% ipython --no-banner

In [1]: import numpy as np

In [2]: from numpy import linalg as LA

In [3]: np.set_printoptions(suppress=True, linewidth=120)

In [4]: def rd(a):
   ...:     return np.round(a, 2) + 0
   ...: 

In [5]: out = np.array([[8, -6], [1, -3], [-6, -5]])

In [6]: W2 = np.array([[3, 0, 1, 2, 3, 3], [3, 2, 1, 1, 0, 3]])

In [7]: M = out @ W2

In [8]: M
Out[8]: 
array([[  6, -12,   2,  10,  24,   6],
       [ -6,  -6,  -2,  -1,   3,  -6],
       [-33, -10, -11, -17, -18, -33]])

In [9]: Uu, sig, vt = LA.svd(M)

In [10]: rd(sig)
Out[10]: array([58.23, 25.28,  0.  ])

In [11]: np.argmax(sig[:-1] / (sig[1:] + 1e-6)) + 1
Out[11]: np.int64(2)

In [12]: out = Uu[:, :2] @ np.diag(sig[:2]) @ vt[:2]

In [13]: print(rd(out))
[[  6. -12.   2.  10.  24.   6.]
 [ -6.  -6.  -2.  -1.   3.  -6.]
 [-33. -10. -11. -17. -18. -33.]]

In [14]: rk = LA.matrix_rank(out)

In [15]: print(rk)
2

In [16]: null = LA.svd(out)[2][rk:].T

In [17]: [int(LA.matrix_rank(out[:, :j + 1])) for j in range(6)]
Out[17]: [1, 2, 2, 2, 2, 2]

In [18]: print(null.shape)
(6, 4)

In [19]: [int(LA.matrix_rank(np.delete(out, i, axis=0))) for i in range(3)]
Out[19]: [2, 2, 2]

In [20]: LA.matrix_rank(out.T @ out), LA.matrix_rank(out @ out.T)
Out[20]: (np.int64(2), np.int64(2))

In [21]: F = np.load("sample6.npy")

In [22]: print(F)
[[  2.02   9.31   7.28  46.92]
 [  1.69  -8.08  -5.31 -24.52]
 [ -2.14  -3.26  10.26  -6.07]
 [ -3.99   6.9    8.78   6.85]
 [  2.2   -0.18   7.36   1.48]
 [ -1.31   3.38  -7.24  24.24]
 [ -4.67  -0.79   9.41 -19.52]
 [  0.7   -1.98   1.03  42.86]
 [  2.61   7.47  14.71   3.03]
 [  0.64  -1.    -7.36  42.7 ]]

In [23]: cen = F - F.mean(axis=0)

In [24]: V = LA.svd(cen)[2][:1]

In [25]: out = cen - cen @ V.T @ V

In [26]: rd(np.diag(V.T @ V))
Out[26]: array([0.  , 0.01, 0.01, 0.98])

In [27]: rd(out.std(axis=0))
Out[27]: array([2.38, 4.68, 7.22, 0.52])

In [28]: rd((cen @ V.T).std(axis=0))
Out[28]: array([24.99])

In [29]: cov = M.T @ M

In [30]: (M @ M.T).shape
Out[30]: (3, 3)

In [31]: rd(LA.svd(M, compute_uv=False) ** 2)
Out[31]: array([3390.7,  639.3,    0. ])

In [32]: rd(LA.eigvalsh(cov)[::-1])
Out[32]: array([3390.7,  639.3,    0. ,    0. ,    0. ,    0. ])

In [33]: cov
Out[33]: 
array([[1161,  294,  387,  627,  720, 1161],
       [ 294,  280,   98,   56, -126,  294],
       [ 387,   98,  129,  209,  240,  387],
       [ 627,   56,  209,  390,  543,  627],
       [ 720, -126,  240,  543,  909,  720],
       [1161,  294,  387,  627,  720, 1161]])

In [34]: m1 = np.load("mat.npy")

In [35]: m1
Out[35]: 
array([[-3., -3.,  1.],
       [ 0.,  1.,  0.],
       [-6., -5.,  2.]])

In [36]: u = np.array([-2, 1, 0])

In [37]: np.cross(m1[1, :3], m1[0, :3])
Out[37]: array([ 1., -0.,  3.])

In [38]: np.array([np.convolve(row, u, "same") for row in m1])
Out[38]: 
array([[ 3., -5.,  1.],
       [-2.,  1.,  0.],
       [ 4., -9.,  2.]])

In [39]: blk = np.stack([m1, -3 * m1, m1[::-1]])

In [40]: LA.matrix_rank(blk.reshape(3, -1))
Out[40]: np.int64(2)

In [41]: print(blk.sum(axis=0))
[[ 0.  1.  0.]
 [ 0. -1.  0.]
 [ 9.  7. -3.]]

In [42]: rd(LA.det(blk))
Out[42]: array([0., 0., 0.])

In [43]: LA.matrix_rank(blk)
Out[43]: array([2, 2, 2])

In [44]: print(rd(LA.norm(blk, axis=(1, 2))))
[ 9.22 27.66  9.22]

In [45]: np.einsum("bij,cij->bc", blk, blk)
Out[45]: 
array([[  85., -255.,   71.],
       [-255.,  765., -213.],
       [  71., -213.,   85.]])

In [46]: Uu, sig, vt = LA.svd(m1)

In [47]: V = vt[:(sig > 1e-8).sum()]

In [48]: rng = np.random.default_rng(6304)

In [49]: x0 = m1[1] + -3 * m1[0] + rng.integers(2) * np.eye(3)[2]

In [50]: print(x0)
[ 9. 10. -2.]

In [51]: LA.matrix_rank(np.vstack([m1, x0]))
Out[51]: np.int64(3)

In [52]: print(np.argsort(-LA.norm(M, axis=0).round(6), kind="stable")[:3])
[0 5 4]

In [53]: LA.cond(M) > 100
Out[53]: np.True_

In [54]: mat = np.load("case14.npy")

In [55]: mat
Out[55]: 
array([[1, 0, 0],
       [0, 0, 1],
       [0, 1, 0]])

In [56]: x0 = np.array([0, 0, 2])

In [57]: rd(np.sort(np.abs(np.degrees(np.angle(LA.eigvals(mat))))))
Out[57]: array([  0.,   0., 180.])

In [58]: [p for p in range(1, 25) if np.allclose(LA.matrix_power(mat, p), np.eye(3))]
Out[58]: [2, 4, 6, 8, 10, 12, 14, 16, 18, 20, 22, 24]

In [59]: print(rd(LA.inv(mat)))
[[1. 0. 0.]
 [0. 0. 1.]
 [0. 1. 0.]]

In [60]: hat = np.triu(np.array([[5, 4, 1], [9, 3, 7], [3, 9, 3]]), 1) + np.eye(3)

In [61]: out = hat @ mat @ LA.inv(hat)

In [62]: np.trace(out), np.trace(mat)
Out[62]: (np.float64(1.0), np.int64(1))

In [63]: LA.matrix_rank(out)
Out[63]: np.int64(3)

In [64]: x0 = np.array([-5, 2, -6])

In [65]: a = np.maximum(mat @ x0, 0)

In [66]: mat.T @ a
Out[66]: array([0, 2, 0])

In [67]: np.maximum(mat @ x0, 0) - np.maximum(-mat @ x0, 0)
Out[67]: array([-5, -6,  2])

In [68]: labels = rng.permutation(3)

In [69]: labels
Out[69]: array([0, 1, 2])

In [70]: out = mat[labels][:, labels]

In [71]: print(np.diag(out))
[1 0 0]

In [72]: rd(LA.det(out)), rd(LA.det(mat[labels]))
Out[72]: (np.float64(-1.0), np.float64(-1.0))

In [73]: rd(np.sort(np.abs(LA.eigvals(out))))
Out[73]: array([1., 1., 1.])

In [74]: W0 = np.array([[-3, 5], [5, -3]])

In [75]: labels = rng.permutation(2)

In [76]: print(labels)
[1 0]

In [77]: out = W0[labels][:, labels]

In [78]: out
Out[78]: 
array([[-3,  5],
       [ 5, -3]])

In [79]: np.trace(out)
Out[79]: np.int64(-6)

In [80]: x0 = np.array([5, -3])

In [81]: W0 * x0
Out[81]: 
array([[-15, -15],
       [ 25,   9]])

In [82]: LA.norm(W0 @ x0) <= LA.norm(W0, 2) * LA.norm(x0) + 1e-9
Out[82]: np.True_

In [83]: W0 @ np.eye(2)[0]
Out[83]: array([-3.,  5.])

In [84]: K = np.array([[10.09, -9.95, -14.17],
    ...:     [24.46, 39.78, 3.87],
    ...:     [22.4, 0.29, 21.98],
    ...:     [7.94, -17.75, 3.02],
    ...:     [-16.24, -5.97, 32.18],
    ...:     [25.76, -15.9, 11.35],
    ...:     [12.46, 21.02, 8.65],
    ...:     [10.81, 32.67, -9.63],
    ...:     [-9.9, -8.73, 7.51],
    ...:     [5.18, 13.68, -4.94],
    ...:     [25.95, -15.15, 4.16],
    ...:     [12.45, -0.49, 28.27],
    ...:     [-39.94, -4.63, 1.3],
    ...:     [-20.75, 29.71, 12.67],
    ...:     [-7.31, -6.63, 8.94],
    ...:     [1.58, 35.57, -0.73],
    ...:     [18.44, -2.04, -0.73],
    ...:     [-30.19, 13.78, 11.14]])

In [85]: K
Out[85]: 
array([[ 10.09,  -9.95, -14.17],
       [ 24.46,  39.78,   3.87],
       [ 22.4 ,   0.29,  21.98],
       [  7.94, -17.75,   3.02],
       [-16.24,  -5.97,  32.18],
       [ 25.76, -15.9 ,  11.35],
       [ 12.46,  21.02,   8.65],
       [ 10.81,  32.67,  -9.63],
       [ -9.9 ,  -8.73,   7.51],
       [  5.18,  13.68,  -4.94],
       [ 25.95, -15.15,   4.16],
       [ 12.45,  -0.49,  28.27],
       [-39.94,  -4.63,   1.3 ],
       [-20.75,  29.71,  12.67],
       [ -7.31,  -6.63,   8.94],
       [  1.58,  35.57,  -0.73],
       [ 18.44,  -2.04,  -0.73],
       [-30.19,  13.78,  11.14]])

In [86]: cen = K - K.mean(axis=0)

In [87]: Uu, sig, vt = LA.svd(cen, full_matrices=False)

In [88]: (np.sign(Uu[:, 0]) == np.sign(Uu[0, 0])).astype(int)
Out[88]: array([1, 1, 1, 1, 0, 1, 1, 0, 0, 0, 1, 1, 0, 0, 0, 0, 1, 0])

In [89]: print(rd(cen.mean(axis=0)))
[0. 0. 0.]

In [90]: rd(sig ** 2 / (sig ** 2).sum())
Out[90]: array([0.44, 0.41, 0.15])

In [91]: np.searchsorted(np.cumsum(sig ** 2) / (sig ** 2).sum(), 0.9) + 1
Out[91]: np.int64(3)

In [92]: rd((sig ** 2).sum() ** 2 / (sig ** 4).sum())
Out[92]: np.float64(2.59)
